>>> import numpy as np
>>> np.set_printoptions(precision=2, suppress=True, linewidth=120, sign=" ")
>>> K = np.loadtxt("run17.csv", delimiter=",")
>>> K
array([[ 0.3, -0.6, -2.1,  0.6,  0.5, -0.4,  0.8,  0.3],
       [-1.2, -0.8,  0.8,  0.1,  0.3,  1.2, -1.1,  1.1],
       [-1.3, -0.1,  1.6, -1.3, -0.8,  0. ,  0.8,  0.2],
       [ 1.3,  0.5,  0. ,  2. , -0.1,  0. ,  1.6, -1.6],
       [ 0.8,  0.2, -0.6, -1.1,  1.4,  1.1, -0.5, -0.6],
       [-0.3,  0.2,  2.1, -0.3,  0.7, -1.4, -1.1, -1. ],
       [-0.5, -1.9,  1.2, -0.1, -0.8,  1.6, -0.1, -2.5],
       [-0.1,  0.6,  0.2, -1.3,  1.6,  0.4, -0.7,  2.2],
       [ 0.3, -0.8,  0. ,  2.1,  0.8, -0.3, -0.6,  3.3]])
>>> G = K.T @ K
>>> np.trace(G), round((K ** 2).sum(), 2)
(np.float64(88.74), np.float64(88.74))
>>> (K @ K.T).shape
(9, 9)
>>> np.linalg.matrix_rank(G)
np.int64(8)
>>> np.linalg.svd(K, compute_uv=False) ** 2
array([ 32.17,  22.66,  12.08,  10.  ,   7.  ,   3.06,   1.33,   0.43])
>>> x = np.array([2, 5, 1, 0, 4, 6, 7, 2])
>>> y = K @ x
>>> np.round(np.linalg.lstsq(K, y)[0], 2) + 0
array([ 2.,  5.,  1.,  0.,  4.,  6.,  7.,  2.])
>>> rng = np.random.default_rng(733244)
>>> y = y + 0.3 * rng.normal(size=9)
>>> y
array([  1.08,  -2.96,   1.12,  12.64,   9.59, -13.02,  -8.83,  11.69,   0.31])
>>> beta, *_ = np.linalg.lstsq(K, y)
>>> [round(float(np.linalg.norm(np.linalg.solve(K.T @ K + lam * np.eye(8), K.T @ y))), 2) for lam in (0, 1, 10, 100)]
[11.68, 8.98, 3.59, 0.7]
>>> M = np.load("data.npy")
>>> M
array([[ 47.,  35.,  49.,  56.,  28.,  21.],
       [ 35.,  23.,  35.,  40.,  20.,  15.],
       [ 49.,  35.,  47.,  56.,  28.,  21.],
       [ 56.,  40.,  56.,  62.,  32.,  24.],
       [ 28.,  20.,  28.,  32.,  14.,  12.],
       [ 21.,  15.,  21.,  24.,  12.,   7.]])
>>> q, vecs = np.linalg.qr(M[:, :2])[0], np.linalg.qr(M[:, 2:])[0]
>>> sig = np.linalg.svd(q.T @ vecs, compute_uv=False)
>>> (sig > 0.9).sum()
np.int64(1)
>>> np.degrees(np.arccos(sig.clip(0, 1)))
array([  1.14,  90.  ])
>>> x = np.array([5, -2, -5, -5, -4, 3])
>>> y = M @ x
>>> y
array([-409., -281., -389., -446., -220., -177.])
>>> np.linalg.solve(M, y + M[:, 3])
array([ 5., -2., -5., -4., -4.,  3.])
>>> np.linalg.solve(M, M[:, 1])
array([ 0.,  1.,  0.,  0., -0., -0.])
>>> np.linalg.solve(M, y)
array([ 5., -2., -5., -5., -4.,  3.])
>>> np.round(np.linalg.solve(M.T, M[0]), 2) + 0
array([ 1.,  0.,  0.,  0.,  0.,  0.])
>>> f = np.array([0, 3])
>>> np.convolve(M[3], f)
array([   0.,  168.,  120.,  168.,  186.,   96.,   72.])
>>> np.polyval(f, M[3])
array([ 3.,  3.,  3.,  3.,  3.,  3.])
>>> X = np.load("sample10.npy")
>>> X
array([[ 191,  174,  110,  103,  111,   68,   98,   85],
       [ 174,  166,  106,   84,   82,   51,   94,   78],
       [ 110,  106,  102,   76,   66,   77,   74,   66],
       [ 103,   84,   76,  134,  105,   70,   94,   74],
       [ 111,   82,   66,  105,  123,   88,   58,   59],
       [  68,   51,   77,   70,   88,  107,   36,   47],
       [  98,   94,   74,   94,   58,   36,   88,   64],
       [  85,   78,   66,   74,   59,   47,   64,   52]])
>>> # symmetric
>>> M2 = X[0, 0] * X[1:] - np.outer(X[1:, 0], X[0])
>>> M2
array([[    0,  1430,  1106, -1878, -3652, -2091,   902,   108],
       [    0,  1106,  7382,  3186,   396,  7227,  3354,  3256],
       [    0, -1878,  3186, 14985,  8622,  6366,  7860,  5379],
       [    0, -3652,   396,  8622, 11172,  9260,   200,  1834],
       [    0, -2091,  7227,  6366,  9260, 15813,   212,  3197],
       [    0,   902,  3354,  7860,   200,   212,  7204,  3894],
       [    0,   108,  3256,  5379,  1834,  3197,  3894,  2707]])
>>> X[:, 0] / X[0, 0]
array([ 1.  ,  0.91,  0.58,  0.54,  0.58,  0.36,  0.51,  0.45])
>>> np.linalg.matrix_rank(M2), np.linalg.matrix_rank(X)
(np.int64(3), np.int64(4))
>>> np.flatnonzero(~M2.round(6).any(axis=1))
array([], dtype=int64)
>>> evals, vecs = np.linalg.eigh(X)
>>> np.linalg.eigvalsh(X + -2 * np.eye(8))
array([ -2.  ,  -2.  ,  -2.  ,  -2.  ,  46.98,  66.59, 120.57, 720.86])
>>> np.round(np.linalg.eigvalsh(X @ X), 2) + 0
array([      0.  ,       0.  ,       0.  ,       0.  ,    2399.24,    4703.98,   15023.74,  522528.04])
>>> np.round(vecs.T @ X @ vecs, 2) + 0
array([[   0.  ,    0.  ,    0.  ,    0.  ,    0.  ,    0.  ,    0.  ,    0.  ],
       [   0.  ,    0.  ,    0.  ,    0.  ,    0.  ,    0.  ,    0.  ,    0.  ],
       [   0.  ,    0.  ,    0.  ,    0.  ,    0.  ,    0.  ,    0.  ,    0.  ],
       [   0.  ,    0.  ,    0.  ,    0.  ,    0.  ,    0.  ,    0.  ,    0.  ],
       [   0.  ,    0.  ,    0.  ,    0.  ,   48.98,    0.  ,    0.  ,    0.  ],
       [   0.  ,    0.  ,    0.  ,    0.  ,    0.  ,   68.59,    0.  ,    0.  ],
       [   0.  ,    0.  ,    0.  ,    0.  ,    0.  ,    0.  ,  122.57,    0.  ],
       [   0.  ,    0.  ,    0.  ,    0.  ,    0.  ,    0.  ,    0.  ,  722.86]])
>>> left, sig, vt = np.linalg.svd(X, full_matrices=False)
>>> np.abs(left[:, 0]).round(6).argmax()
np.int64(0)
>>> np.abs(vt[0])
array([ 0.48,  0.43,  0.33,  0.36,  0.34,  0.26,  0.3 ,  0.26])
>>> np.allclose(left * sig @ vt, X)
True
>>> sig.round(2) + 0
array([ 722.86,  122.57,   68.59,   48.98,    0.  ,    0.  ,    0.  ,    0.  ])
>>> (sig > 1e-8).sum()
np.int64(4)
>>> np.round(vt @ vt.T, 2) + 0
array([[ 1.,  0.,  0.,  0.,  0.,  0.,  0.,  0.],
       [ 0.,  1.,  0.,  0.,  0.,  0.,  0.,  0.],
       [ 0.,  0.,  1.,  0.,  0.,  0.,  0.,  0.],
       [ 0.,  0.,  0.,  1.,  0.,  0.,  0.,  0.],
       [ 0.,  0.,  0.,  0.,  1.,  0.,  0.,  0.],
       [ 0.,  0.,  0.,  0.,  0.,  1.,  0.,  0.],
       [ 0.,  0.,  0.,  0.,  0.,  0.,  1.,  0.],
       [ 0.,  0.,  0.,  0.,  0.,  0.,  0.,  1.]])
>>> np.round(left.T @ left, 2) + 0
array([[ 1.,  0.,  0.,  0.,  0.,  0.,  0.,  0.],
       [ 0.,  1.,  0.,  0.,  0.,  0.,  0.,  0.],
       [ 0.,  0.,  1.,  0.,  0.,  0.,  0.,  0.],
       [ 0.,  0.,  0.,  1.,  0.,  0.,  0.,  0.],
       [ 0.,  0.,  0.,  0.,  1.,  0.,  0.,  0.],
       [ 0.,  0.,  0.,  0.,  0.,  1.,  0.,  0.],
       [ 0.,  0.,  0.,  0.,  0.,  0.,  1.,  0.],
       [ 0.,  0.,  0.,  0.,  0.,  0.,  0.,  1.]])
>>> np.cumsum(sig ** 2) / np.sum(sig ** 2)
array([ 0.96,  0.99,  1.  ,  1.  ,  1.  ,  1.  ,  1.  ,  1.  ])
>>> arr = np.load("case8.npy")
>>> arr
array([[ 0,  0,  0,  0],
       [ 0,  1,  2, -3],
       [ 0,  2,  4, -6],
       [ 0, -3, -6,  9]])
>>> # symmetric, so the eigenvalues are real
>>> arr @ arr
array([[  0,   0,   0,   0],
       [  0,  14,  28, -42],
       [  0,  28,  56, -84],
       [  0, -42, -84, 126]])
>>> (np.linalg.matrix_power((arr != 0) + (arr.T != 0) + np.eye(4), 4) > 0).astype(int)
array([[ 1,  0,  0,  0],
       [ 0,  1,  1,  1],
       [ 0,  1,  1,  1],
       [ 0,  1,  1,  1]])
>>> np.round(np.sort(np.linalg.eigvals(arr).real), 2) + 0
array([  0.,   0.,   0.,  14.])
>>> round(np.linalg.det(arr), 2)
np.float64(0.0)
>>> left, sig, vt = np.linalg.svd(arr)
>>> sig.round(2) + 0
array([ 14.,   0.,   0.,   0.])
>>> M2 = left[:, :1] @ np.diag(sig[:1]) @ vt[:1]
>>> np.linalg.matrix_rank(arr, rtol=0.05)
np.int64(1)
>>> M2
array([[ 0.,  0.,  0.,  0.],
       [ 0.,  1.,  2., -3.],
       [ 0.,  2.,  4., -6.],
       [ 0., -3., -6.,  9.]])
>>> round(float(np.linalg.norm(arr - M2) / np.linalg.norm(arr)), 2)
0.0
